>>> import numpy as np
>>> np.set_printoptions(precision=1, suppress=True, linewidth=160, legacy="1.25")
>>> def rd(a):
...     return np.round(a, 1) + 0
... 
>>> m1 = np.load("block0.npy")
>>> m1
array([[ 1.,  2.,  2.,  3.,  5.,  9.,  5.,  4.,  2.,  1.,  3.,  9.,  2.,  0.],
       [ 5.,  1.,  2.,  7.,  5.,  8.,  0.,  7.,  4.,  2.,  3.,  8.,  8., -2.],
       [ 3.,  5.,  2.,  5.,  8.,  7.,  7.,  5.,  1.,  3.,  6.,  5.,  6.,  0.],
       [ 1.,  0.,  5.,  6.,  2.,  8.,  8.,  5.,  6.,  0.,  7.,  9.,  1.,  1.],
       [ 4.,  0.,  9.,  8.,  3.,  2.,  0.,  4.,  0.,  8.,  0.,  5.,  8., -2.],
       [ 2.,  0.,  1.,  1.,  3.,  8.,  6.,  0.,  7.,  4.,  9.,  2.,  0.,  2.],
       [ 1.,  9.,  0.,  4.,  4.,  8.,  5.,  0.,  5.,  6.,  3.,  2.,  7., -1.],
       [ 4.,  1.,  0.,  6.,  3.,  0.,  1.,  0.,  1.,  3.,  1.,  9.,  5., -1.],
       [ 8.,  8.,  4.,  4.,  0.,  3.,  6.,  8.,  3.,  5.,  2.,  7.,  2., -1.],
       [ 6.,  9.,  9.,  9.,  8.,  5.,  8.,  8.,  1.,  6.,  6.,  0.,  3.,  2.],
       [ 4.,  7.,  6.,  5.,  1.,  5.,  2.,  2.,  2.,  0.,  8.,  5.,  9., -2.],
       [ 8.,  2.,  2.,  1.,  1.,  1.,  8.,  5.,  0.,  8.,  3.,  2.,  8.,  1.],
       [ 8.,  9.,  5.,  1.,  8.,  6.,  6.,  3.,  7.,  8.,  6.,  9.,  9.,  0.],
       [ 0.,  0.,  0.,  0.,  0.,  0.,  0.,  0.,  0.,  0.,  0.,  0.,  0.,  3.]])
>>> Y = m1 / np.sqrt((m1 ** 2).mean(axis=1, keepdims=True))
>>> rd(np.linalg.norm(Y, axis=1))
array([3.7, 3.7, 3.7, 3.7, 3.7, 3.7, 3.7, 3.7, 3.7, 3.7, 3.7, 3.7, 3.7, 3.7])
>>> rd(Y[8])
array([ 1.6,  1.6,  0.8,  0.8,  0. ,  0.6,  1.2,  1.6,  0.6,  1. ,  0.4,  1.4,  0.4, -0.2])
>>> np.allclose(m1, m1.T)
False
>>> rd(np.abs(np.linalg.eigvals(m1)).max())
57.0
>>> np.allclose(m1 @ m1.T, m1.T @ m1)
False
>>> np.trace(m1)
57.0
>>> mat, _ = np.linalg.qr(np.array([[-0.1, -0.1, -0.3, 0.3, 0.8, 1.3, 1.1, -0.8],
...     [-0.5, 0.2, 1.8, -0.8, 1.6, -0.8, 0.2, 1.5],
...     [-1.4, -0.4, 0.9, 0.4, 0.0, -0.1, -0.5, -0.2],
...     [-1.0, -0.4, 0.4, -0.9, -0.7, 0.4, 1.7, -0.1],
...     [-0.5, -0.9, -0.3, 1.0, 1.1, -1.6, 0.7, -1.5],
...     [-1.7, 1.1, 0.9, 0.6, -1.3, 0.2, -0.5, -1.5],
...     [-0.1, 0.1, -1.0, 0.5, -1.0, 1.7, 0.0, 0.9],
...     [1.6, -0.5, -1.5, 0.7, -1.6, 0.6, 1.2, -1.1]]))
>>> rd(mat)
array([[ 0. ,  0.1,  0.2,  0. , -0.5,  0.7,  0.4, -0.4],
       [-0.2, -0.1, -0.7,  0.1,  0. ,  0.3,  0.3,  0.5],
       [-0.5,  0.4, -0.1,  0.3,  0.3,  0.4, -0.5, -0.1],
       [-0.3,  0.4,  0.1, -0.7,  0.3,  0. ,  0.4,  0. ],
       [-0.2,  0.6,  0.2,  0.4, -0.3, -0.4,  0.3,  0.2],
       [-0.6, -0.5,  0.3,  0.3,  0.3, -0.1,  0.3,  0. ],
       [ 0. , -0.1,  0.6, -0.1, -0.1,  0.3, -0.2,  0.7],
       [ 0.5,  0.2,  0.2,  0.3,  0.6,  0.2,  0.4,  0.1]])
>>> Q, r_ = np.linalg.qr(mat)
>>> np.allclose(r_.T @ r_, mat.T @ mat)
True
>>> rd(Q)
array([[ 0. ,  0.1,  0.2,  0. , -0.5,  0.7,  0.4, -0.4],
       [-0.2, -0.1, -0.7,  0.1,  0. ,  0.3,  0.3,  0.5],
       [-0.5,  0.4, -0.1,  0.3,  0.3,  0.4, -0.5, -0.1],
       [-0.3,  0.4,  0.1, -0.7,  0.3,  0. ,  0.4,  0. ],
       [-0.2,  0.6,  0.2,  0.4, -0.3, -0.4,  0.3,  0.2],
       [-0.6, -0.5,  0.3,  0.3,  0.3, -0.1,  0.3,  0. ],
       [ 0. , -0.1,  0.6, -0.1, -0.1,  0.3, -0.2,  0.7],
       [ 0.5,  0.2,  0.2,  0.3,  0.6,  0.2,  0.4,  0.1]])
>>> rd(Q @ r_)
array([[ 0. ,  0.1,  0.2,  0. , -0.5,  0.7,  0.4, -0.4],
       [-0.2, -0.1, -0.7,  0.1,  0. ,  0.3,  0.3,  0.5],
       [-0.5,  0.4, -0.1,  0.3,  0.3,  0.4, -0.5, -0.1],
       [-0.3,  0.4,  0.1, -0.7,  0.3,  0. ,  0.4,  0. ],
       [-0.2,  0.6,  0.2,  0.4, -0.3, -0.4,  0.3,  0.2],
       [-0.6, -0.5,  0.3,  0.3,  0.3, -0.1,  0.3,  0. ],
       [ 0. , -0.1,  0.6, -0.1, -0.1,  0.3, -0.2,  0.7],
       [ 0.5,  0.2,  0.2,  0.3,  0.6,  0.2,  0.4,  0.1]])
>>> Q.shape, r_.shape
((8, 8), (8, 8))
>>> rd(abs(r_[0, 0])), rd(np.linalg.norm(mat[:, 0]))
(1.0, 1.0)
>>> rd(np.trace(Q @ Q.T))
8.0
>>> rd(Q.T @ Q)
array([[1., 0., 0., 0., 0., 0., 0., 0.],
       [0., 1., 0., 0., 0., 0., 0., 0.],
       [0., 0., 1., 0., 0., 0., 0., 0.],
       [0., 0., 0., 1., 0., 0., 0., 0.],
       [0., 0., 0., 0., 1., 0., 0., 0.],
       [0., 0., 0., 0., 0., 1., 0., 0.],
       [0., 0., 0., 0., 0., 0., 1., 0.],
       [0., 0., 0., 0., 0., 0., 0., 1.]])
>>> blk = np.stack([mat, 2 * mat, mat[::-1]])
>>> np.linalg.matrix_rank(blk.reshape(3, -1))
2
>>> rd(np.linalg.norm(blk, axis=(1, 2)))
array([2.8, 5.7, 2.8])
>>> rd(np.linalg.det(blk))
array([  -1., -256.,   -1.])
>>> (blk @ mat.T).shape
(3, 8, 8)
>>> Y = mat / np.sqrt((mat ** 2).mean(axis=1, keepdims=True))
>>> np.linalg.matrix_rank(Y) == np.linalg.matrix_rank(mat)
True
>>> rd(mat @ mat.T)
array([[1., 0., 0., 0., 0., 0., 0., 0.],
       [0., 1., 0., 0., 0., 0., 0., 0.],
       [0., 0., 1., 0., 0., 0., 0., 0.],
       [0., 0., 0., 1., 0., 0., 0., 0.],
       [0., 0., 0., 0., 1., 0., 0., 0.],
       [0., 0., 0., 0., 0., 1., 0., 0.],
       [0., 0., 0., 0., 0., 0., 1., 0.],
       [0., 0., 0., 0., 0., 0., 0., 1.]])
>>> rd(mat[:, 4] @ mat[:, 3])
0.0
>>> rd(np.linalg.svd(mat, compute_uv=False))
array([1., 1., 1., 1., 1., 1., 1., 1.])
>>> rd(np.linalg.norm(mat, axis=0))
array([1., 1., 1., 1., 1., 1., 1., 1.])
>>> x0 = np.array([0, 1, 5, 4, 0, 5, 3, 4])
>>> rd(np.abs(np.linalg.eigvals(mat)))
array([1., 1., 1., 1., 1., 1., 1., 1.])
>>> rd(np.sort(np.abs(np.degrees(np.angle(np.linalg.eigvals(mat))))))
array([  0. ,  66.4,  66.4, 113.2, 113.2, 137. , 137. , 180. ])
>>> rd(mat.T @ (mat @ x0))
array([0., 1., 5., 4., 0., 5., 3., 4.])
>>> 8 - np.linalg.matrix_rank(mat - np.eye(8), tol=1e-8)
1
>>> rd(np.linalg.norm(x0)), rd(np.linalg.norm(mat @ x0))
(9.6, 9.6)
>>> Y = np.array([[8, 5], [-2, -2], [5, 7]])
>>> feats = np.tile(Y, (2, 3))
>>> feats
array([[ 8,  5,  8,  5,  8,  5],
       [-2, -2, -2, -2, -2, -2],
       [ 5,  7,  5,  7,  5,  7],
       [ 8,  5,  8,  5,  8,  5],
       [-2, -2, -2, -2, -2, -2],
       [ 5,  7,  5,  7,  5,  7]])
>>> np.allclose(feats, feats.T)
False
>>> (feats + feats.T) / 2
array([[ 8. ,  1.5,  6.5,  6.5,  3. ,  5. ],
       [ 1.5, -2. ,  2.5,  1.5, -2. ,  2.5],
       [ 6.5,  2.5,  5. ,  7.5,  1.5,  6. ],
       [ 6.5,  1.5,  7.5,  5. ,  3. ,  6. ],
       [ 3. , -2. ,  1.5,  3. , -2. ,  1.5],
       [ 5. ,  2.5,  6. ,  6. ,  1.5,  7. ]])
>>> rd(np.abs(np.linalg.eigvals(feats)).max())
21.0
>>> (feats - feats.T) / 2
array([[ 0. ,  3.5,  1.5, -1.5,  5. ,  0. ],
       [-3.5,  0. , -4.5, -3.5,  0. , -4.5],
       [-1.5,  4.5,  0. , -0.5,  3.5,  1. ],
       [ 1.5,  3.5,  0.5,  0. ,  5. , -1. ],
       [-5. ,  0. , -3.5, -5. ,  0. , -3.5],
       [ 0. ,  4.5, -1. ,  1. ,  3.5,  0. ]])
>>> feats @ feats
array([[143, 130, 143, 130, 143, 130],
       [-44, -40, -44, -40, -44, -40],
       [132, 120, 132, 120, 132, 120],
       [143, 130, 143, 130, 143, 130],
       [-44, -40, -44, -40, -44, -40],
       [132, 120, 132, 120, 132, 120]])
>>> rd(np.sort(np.abs(np.linalg.eigvals(feats))))
array([ 0.,  0.,  0.,  0.,  0., 21.])
>>> np.linalg.lstsq(feats[:-1].T, feats[-1])[2]
2
>>> np.abs(np.diag(np.linalg.qr(feats)[1])) > 1e-9
array([ True,  True, False, False, False, False])
>>> np.allclose(feats[:-1].T @ np.linalg.lstsq(feats[:-1].T, feats[-1])[0], feats[-1])
True
>>> np.unique(feats.round(6), axis=0).shape
(3, 6)
>>> rd(feats @ np.linalg.pinv(feats) @ feats)
array([[ 8.,  5.,  8.,  5.,  8.,  5.],
       [-2., -2., -2., -2., -2., -2.],
       [ 5.,  7.,  5.,  7.,  5.,  7.],
       [ 8.,  5.,  8.,  5.,  8.,  5.],
       [-2., -2., -2., -2., -2., -2.],
       [ 5.,  7.,  5.,  7.,  5.,  7.]])
>>> left, sig, VT = np.linalg.svd(feats)
>>> V = VT[:(sig > 1e-8).sum()]
>>> rng = np.random.default_rng(127)
>>> x0 = feats[4] + 2 * feats[0] + rng.integers(2) * np.eye(6)[5]
>>> x0
array([14.,  8., 14.,  8., 14.,  9.])
>>> np.allclose(V.T @ V @ x0, x0)
False
>>> rd(np.diag(V.T @ V))
array([0.3, 0.3, 0.3, 0.3, 0.3, 0.3])
>>> np.linalg.matrix_rank(np.vstack([feats, x0]))
3
>>> rank = np.linalg.matrix_rank(feats)
>>> rank
2
>>> N = np.linalg.svd(feats)[2][rank:].T
>>> [int(np.linalg.matrix_rank(feats[:i])) for i in range(1, len(feats) + 1)]
[1, 2, 2, 2, 2, 2]
>>> np.linalg.matrix_rank(feats.T @ feats), np.linalg.matrix_rank(feats @ feats.T)
(2, 2)
>>> np.allclose(feats @ N, 0)
True
>>> N.shape
(6, 4)
>>> rd(N @ N.T)
array([[ 0.7,  0. , -0.3,  0. , -0.3,  0. ],
       [ 0. ,  0.7,  0. , -0.3,  0. , -0.3],
       [-0.3,  0. ,  0.7,  0. , -0.3,  0. ],
       [ 0. , -0.3,  0. ,  0.7,  0. , -0.3],
       [-0.3,  0. , -0.3,  0. ,  0.7,  0. ],
       [ 0. , -0.3,  0. , -0.3,  0. ,  0.7]])
>>> arr = np.load("mat.npy")
>>> arr
array([[ -1.4,  -0.3,  -0.8,  -3.6,  -2.8,  -2.8,  -1.6,  -1.9],
       [  1.6,   0.3,   1. ,   3.5,   3.6,   3.6,   2. ,   2.4],
       [  3.4,   0.8,   1.1,   7.3,   6.4,   5.6,   3.4,   3.9],
       [  0.8,   0.3,  -0.3,   2.1,   1.9,   1.7,   0.6,   0.6],
       [  0.6,   0.1,   0.3,   1. ,   0.6,   1.6,   0.3,   0.9],
       [  1.4,   0.1,   1.1,   3.6,   3.9,   3.5,   1.5,   2.2],
       [  0.4,   0.5,   0.5,   2.2,   1.5,   2.5,   0.8,   0.8],
       [ -5.6,  -1.3,  -3.2, -12.7, -12.9, -11.8,  -5.6,  -7. ],
       [ -5.1,  -1.7,  -3.3, -12.5, -12.1, -11.1,  -5.3,  -6.8],
       [  8.2,   1.6,   4.1,  17.2,  17.6,  15. ,   7.7,   9.4],
       [  0.5,   0.3,   0. ,   1.5,   1.5,   1.2,   1.1,   0.5],
       [ -0.5,   0.1,   0. ,  -0.7,  -0.5,  -0.9,  -0.4,  -0.2],
       [ -9.2,  -2.5,  -4.7, -20.2, -20.3, -18.3,  -9.5, -11.3],
       [  5. ,   1.2,   1.8,   9.8,   9.7,   9. ,   4.6,   5.7],
       [ -1.5,  -0.9,  -0.6,  -4.3,  -5.1,  -4.3,  -1.9,  -2.4],
       [ -8.6,  -2.1,  -4.5, -19.4, -19. , -17.3,  -8.7, -12.2],
       [ -2.9,  -0.9,  -1.4,  -6.4,  -6.2,  -5.1,  -2.4,  -3.4],
       [  6.1,   1.5,   3.5,  14.1,  14.5,  12.5,   6.6,   8.1],
       [ -1.6,   0. ,  -0.9,  -3.6,  -3.8,  -3.4,  -1.7,  -1.6],
       [  1.6,  -0.1,   0.7,   3.1,   2.7,   2.7,   1.9,   1.8],
       [  5.5,   1.7,   2.2,  13.1,  13.1,  11.5,   5.4,   7.5],
       [ -2.4,  -0.4,  -1.2,  -5.3,  -5.6,  -4.9,  -2.6,  -2.8],
       [ -8. ,  -1.8,  -4.6, -18.2, -18.1, -16.1,  -8. , -10. ],
       [  6.2,   1. ,   3.9,  14.1,  14.1,  12.2,   5.8,   7.6],
       [ -8.7,  -2.2,  -4.7, -20.6, -20.2, -18.4,  -9.3, -11.8],
       [ -1.2,  -0.6,  -0.3,  -3.3,  -3.4,  -3.2,  -1.4,  -1.4],
       [  4.8,   0.9,   2.1,  10.2,  10.4,   9.7,   4.6,   6.1],
       [  5.1,   1.4,   2.5,  11.4,  12.1,   9.7,   5.1,   6.2],
       [ -1.3,  -0.3,  -0.7,  -2.1,  -1.4,  -1.1,  -0.6,  -1. ],
       [ -4.6,  -1.6,  -2. , -10.7, -10.1,  -8.7,  -4.8,  -6.1],
       [ -3.7,  -0.8,  -2.3,  -7.9,  -8.2,  -7.2,  -3.1,  -4.5],
       [  5.2,   0.6,   2.4,  11.4,  11.8,  10.5,   5.4,   6.6],
       [ -4.9,  -1.2,  -2.3, -10.6, -11.7,  -9.5,  -5.1,  -5.7],
       [  1.6,   0.2,   0.8,   3.4,   3.7,   3. ,   2. ,   2.5],
       [  9.3,   2.6,   4.1,  19. ,  19.3,  17.3,   8.9,  10.8],
       [ -0.5,  -0.1,  -0.7,  -2.1,  -2.6,  -1.5,  -0.6,  -1. ],
       [  5.4,   1.8,   2.6,  11.9,  12.5,  10.8,   5.3,   6.6],
       [  6.3,   1.8,   3.6,  15. ,  14.6,  13.2,   6.4,   8.2],
       [  6.5,   1.8,   3.5,  14.5,  14.4,  13.2,   6.5,   7.8],
       [ -5.5,  -1.3,  -2.3, -11.4, -11.4, -10.4,  -4.9,  -6.2]])
>>> C2 = np.cov(arr, rowvar=False)
>>> rd(np.linalg.eigvalsh(C2)[::-1])
array([439.6,   0.2,   0.1,   0.1,   0.1,   0.1,   0. ,   0. ])
>>> rd(np.corrcoef(arr.T))
array([[1., 1., 1., 1., 1., 1., 1., 1.],
       [1., 1., 1., 1., 1., 1., 1., 1.],
       [1., 1., 1., 1., 1., 1., 1., 1.],
       [1., 1., 1., 1., 1., 1., 1., 1.],
       [1., 1., 1., 1., 1., 1., 1., 1.],
       [1., 1., 1., 1., 1., 1., 1., 1.],
       [1., 1., 1., 1., 1., 1., 1., 1.],
       [1., 1., 1., 1., 1., 1., 1., 1.]])
>>> rd(np.corrcoef(arr[:, 7], arr[:, 1])[0, 1])
1.0
